>>> import numpy as np
>>> np.set_printoptions(precision=1, suppress=True, linewidth=140, legacy="1.25")
>>> rnd = lambda a: np.round(a, 1) + 0
>>> F = np.diag(np.array([-1, 3, 2])) + 3 * np.eye(3, k=1) + 3 * np.eye(3, k=-1)
>>> print(F)
[[-1.  3.  0.]
 [ 3.  3.  3.]
 [ 0.  3.  2.]]
>>> u, v = F[1], F[0]
>>> print(u @ u)
27.0
>>> p = (u @ v) / (u @ u) * u
>>> print(rnd(v - p))
[-1.7  2.3 -0.7]
>>> evals, vecs = np.linalg.eigvalsh(F)
Traceback (most recent call last):
  File "<python-input-9>", line 1, in <module>
    evals, vecs = np.linalg.eigvalsh(F)
    ^^^^^^^^^^^
ValueError: too many values to unpack (expected 2)
>>> evals, vecs = np.linalg.eigh(F)
>>> print(rnd(vecs @ np.diag(evals) @ vecs.T))
[[-1.  3.  0.]
 [ 3.  3.  3.]
 [ 0.  3.  2.]]
>>> print((evals > 1e-8).sum(), (evals < -1e-8).sum())
2 1
>>> print(rnd(np.linalg.eigvalsh(F @ F)))
[ 0.6  9.5 39.9]
>>> print(np.unique(evals.round(6) + 0, return_counts=True)[1])
[1 1 1]
>>> print(rnd(np.abs(vecs[:, -1])))
[0.3 0.8 0.5]
>>> print(rnd(vecs.T @ vecs))
[[1. 0. 0.]
 [0. 1. 0.]
 [0. 0. 1.]]
>>> print(rnd(np.linalg.svd(F, compute_uv=False)))
[6.3 3.1 0.8]
>>> print(np.abs(vecs[:, -1]).round(6).argmax())
1
>>> print(rnd(evals))
[-3.1  0.8  6.3]
>>> print([round(float(np.linalg.det(F[:i, :i])), 2) + 0 for i in range(1, 4)])
[-1.0, -12.0, -15.0]
>>> print(np.all(np.linalg.eigvalsh(F) > 0))
False
>>> print(np.count_nonzero(F))
7
>>> F[:, 3]
Traceback (most recent call last):
  File "<python-input-23>", line 1, in <module>
    F[:, 3]
    ~^^^^^^
IndexError: index 3 is out of bounds for axis 1 with size 3
>>> print(rnd(np.linalg.svd(F, compute_uv=False)))
[6.3 3.1 0.8]
>>> print(np.linalg.matrix_rank(F))
3
>>> other = np.array([[-1, 7, 6, 8], [7, 9, -5, 6], [7, 9, 7, 6], [-6, -7, 9, -1]])
>>> X = np.triu(other)
>>> print(X)
[[-1  7  6  8]
 [ 0  9 -5  6]
 [ 0  0  7  6]
 [ 0  0  0 -1]]
>>> print(np.linalg.matrix_rank(X, rtol=0.1))
3
>>> print(np.argsort(-np.linalg.norm(X, axis=0).round(6), kind="stable")[:3])
[3 1 2]
>>> rng = np.random.default_rng(854107)
>>> z = rng.permutation(4)
>>> print(z)
[1 2 0 3]
>>> other = X[z][:, z]
>>> print(other)
[[ 9 -5  0  6]
 [ 0  7  0  6]
 [ 7  6 -1  8]
 [ 0  0  0 -1]]
>>> print(np.diag(other))
[ 9  7 -1 -1]
>>> print(rnd(np.linalg.det(other)), rnd(np.linalg.det(X[z])))
63.0 63.0
>>> cov = other.T @ other
>>> print(rnd(np.linalg.eigvalsh(cov)[::-1]))
[256.3 117.3   4.3   0. ]
>>> print(np.allclose(cov, cov.T))
True
>>> print(np.trace(cov), (other ** 2).sum())
378 378
>>> print(rnd(np.linalg.svd(other, compute_uv=False) ** 2))
[256.3 117.3   4.3   0. ]
>>> print(cov)
[[130  -3  -7 110]
 [ -3 110  -6  60]
 [ -7  -6   1  -8]
 [110  60  -8 137]]
>>> print((other @ other.T).shape)
(4, 4)
>>> evals, vecs = np.linalg.eig(X)
>>> print(evals)
[-1.  9.  7. -1.]
>>> print(X @ vecs[:, 0] - evals[0] * vecs[:, 0])
[0. 0. 0. 0.]
>>> print(rnd(np.sort(np.linalg.eigvals(X @ X))))
[ 1.  1. 49. 81.]
>>> print(rnd(np.sort(np.linalg.eigvals(np.linalg.inv(X)))))
[-1.  -1.   0.1  0.1]
>>> vec = np.array([-1, 0, -1, 3])
>>> h = np.maximum(X @ vec, 0)
>>> print(np.flatnonzero(h > 1e-9))
[0 1 2]
>>> print(rnd(np.tanh(X @ vec)))
[ 1.  1.  1. -1.]
>>> print(X * (h > 1e-9)[:, None])
[[-1  7  6  8]
 [ 0  9 -5  6]
 [ 0  0  7  6]
 [ 0  0  0  0]]
>>> print(np.maximum(X @ (3 * vec), 0))
[57 69 33  0]
>>> E = np.load("sample17.npy")
>>> print(rnd(E))
[[ 0.7  0.3  0.6 -0.3]
 [ 0.3  0.7 -0.6  0.3]
 [ 0.6 -0.6  0.   0.6]
 [-0.3  0.3  0.6  0.7]]
>>> print([round(float(np.linalg.det(E[:i, :i])), 2) + 0 for i in range(1, 5)])
[0.65, 0.31, -0.65, -1.0]
>>> print(rnd(np.linalg.eigvalsh(E).min()))
-1.0
>>> print(np.all(np.linalg.eigvalsh(E) > 0))
False
>>> z = rng.permutation(4)
>>> print(z)
[1 0 3 2]
>>> other = E[z][:, z]
>>> print(np.allclose(other, E))
False
>>> print(rnd(np.diag(other)))
[0.7 0.7 0.7 0. ]
>>> print(np.trace(other))
2.0
>>> def softmax(z):
...     e = np.exp(z - z.max(axis=-1, keepdims=True))
...     return e / e.sum(axis=-1, keepdims=True)
... 
>>> print(rnd(softmax(E).sum(axis=1)))
[1. 1. 1. 1.]
>>> scores = E @ E.T / np.sqrt(4)
>>> print(rnd(softmax(scores)[2] @ E))
[0.3 0.1 0.1 0.3]
>>> data = np.load("layer1.npy")
>>> print(data)
[[ 0  1  1]
 [ 3  1 -2]
 [ 1  1  2]]
>>> u = np.array([-3, -9, 3])
>>> other = data + np.outer(u, np.eye(3)[0])
>>> print(other)
[[-3.  1.  1.]
 [-6.  1. -2.]
 [ 4.  1.  2.]]
>>> print(np.linalg.matrix_rank(np.linalg.inv(other) - np.linalg.inv(data), tol=1e-8))
1
>>> blk = np.stack([data, 5 * data, data[::-1]])
>>> print(blk.sum(axis=0))
[[  1   7   8]
 [ 21   7 -14]
 [  6   7  13]]
>>> print(np.einsum("bij,cij->bc", blk, blk))
[[ 22 110  20]
 [110 550 100]
 [ 20 100  22]]
>>> print(rnd(np.linalg.det(blk)))
[  -6. -750.    6.]
>>> M = (rng.random((3, 3)) < 0.3) + np.eye(3)
>>> M /= M.sum(axis=1, keepdims=True)
>>> print(M)
[[0.5 0.5 0. ]
 [0.  0.5 0.5]
 [0.5 0.  0.5]]
>>> print(np.linalg.matrix_rank(X))
4
>>> print(rnd(np.linalg.svd(X, compute_uv=False)))
[16.  10.8  2.1  0.2]
>>> X[:, 4]
Traceback (most recent call last):
  File "<python-input-86>", line 1, in <module>
    X[:, 4]
    ~^^^^^^
IndexError: index 4 is out of bounds for axis 1 with size 4
>>> print(rnd(X.mean(axis=0)))
[-0.2  4.   2.   4.8]
>>> print(X - X[0])
[[  0   0   0   0]
 [  1   2 -11  -2]
 [  1  -7   1  -2]
 [  1  -7  -6  -9]]
